% python3 -q
>>> import numpy as np
>>> from numpy import linalg as LA
>>> np.set_printoptions(suppress=True, linewidth=160)
>>> def rd(a):
...     return np.round(a, 3) + 0
... 
>>> K = np.loadtxt("w.csv", delimiter=",")
>>> K
array([[  1.,  -3.,   9., -27.],
       [  1.,  -2.,   4.,  -8.],
       [  1.,  -1.,   1.,  -1.],
       [  1.,   0.,   0.,   0.]])
>>> rd(LA.matrix_power(K, 3))
array([[ -32.,   66., -198.,  582.],
       [ -18.,   16.,  -52.,  154.],
       [ -16.,   -2.,   -2.,   10.],
       [ -20.,   -6.,    6.,  -12.]])
>>> (K - K.T) / 2
array([[  0. ,  -2. ,   4. , -14. ],
       [  2. ,   0. ,   2.5,  -4. ],
       [ -4. ,  -2.5,   0. ,  -0.5],
       [ 14. ,   4. ,   0.5,   0. ]])
>>> rd(np.sort(np.abs(LA.eigvals(K))))
array([0.744, 0.744, 4.655, 4.655])
>>> U, sv, vt = LA.svd(K)
>>> rd(sv)
array([30.069,  2.236,  0.917,  0.195])
>>> Y = U[:, :1] @ np.diag(sv[:1]) @ vt[:1]
>>> LA.matrix_rank(K, rtol=0.05)
np.int64(2)
>>> LA.matrix_rank(Y)
np.int64(1)
>>> f = np.array([6, 6, 4, 3])
>>> Y = K + np.outer(f, np.eye(4)[0])
>>> rd(LA.det(Y) / LA.det(K)), rd(1 + LA.solve(K, f)[0])
(np.float64(4.0), np.float64(4.0))
>>> rng = np.random.default_rng(9397)
>>> E = np.array([[5, 1, 2, 5, 5, 1],
...     [4, 0, 0, 5, 1, 2],
...     [3, 5, 1, 3, 1, 2],
...     [4, 2, 4, 3, 4, 3],
...     [3, 2, 0, 5, 5, 5],
...     [5, 1, 0, 2, 1, 0]]) * (rng.random((6, 6)) < 0.3)
>>> E
array([[0, 0, 2, 5, 0, 1],
       [0, 0, 0, 0, 0, 0],
       [0, 5, 0, 0, 0, 2],
       [0, 0, 0, 0, 0, 3],
       [0, 0, 0, 0, 0, 0],
       [0, 1, 0, 0, 1, 0]])
>>> U, sv, vt = LA.svd(E)
>>> vecs = vt[:(sv > 1e-8).sum()]
>>> vec = E[4] + 4 * E[5] + rng.integers(2) * np.eye(6)[5]
>>> vec
array([0., 4., 0., 0., 4., 1.])
>>> rd(np.diag(vecs.T @ vecs))
array([0.   , 1.   , 0.138, 0.862, 1.   , 1.   ])
>>> LA.matrix_rank(np.vstack([E, vec]))
np.int64(4)
>>> rd(vecs.T @ vecs)
array([[0.   , 0.   , 0.   , 0.   , 0.   , 0.   ],
       [0.   , 1.   , 0.   , 0.   , 0.   , 0.   ],
       [0.   , 0.   , 0.138, 0.345, 0.   , 0.   ],
       [0.   , 0.   , 0.345, 0.862, 0.   , 0.   ],
       [0.   , 0.   , 0.   , 0.   , 1.   , 0.   ],
       [0.   , 0.   , 0.   , 0.   , 0.   , 1.   ]])
>>> np.allclose(vecs.T @ vecs @ vec, vec)
True
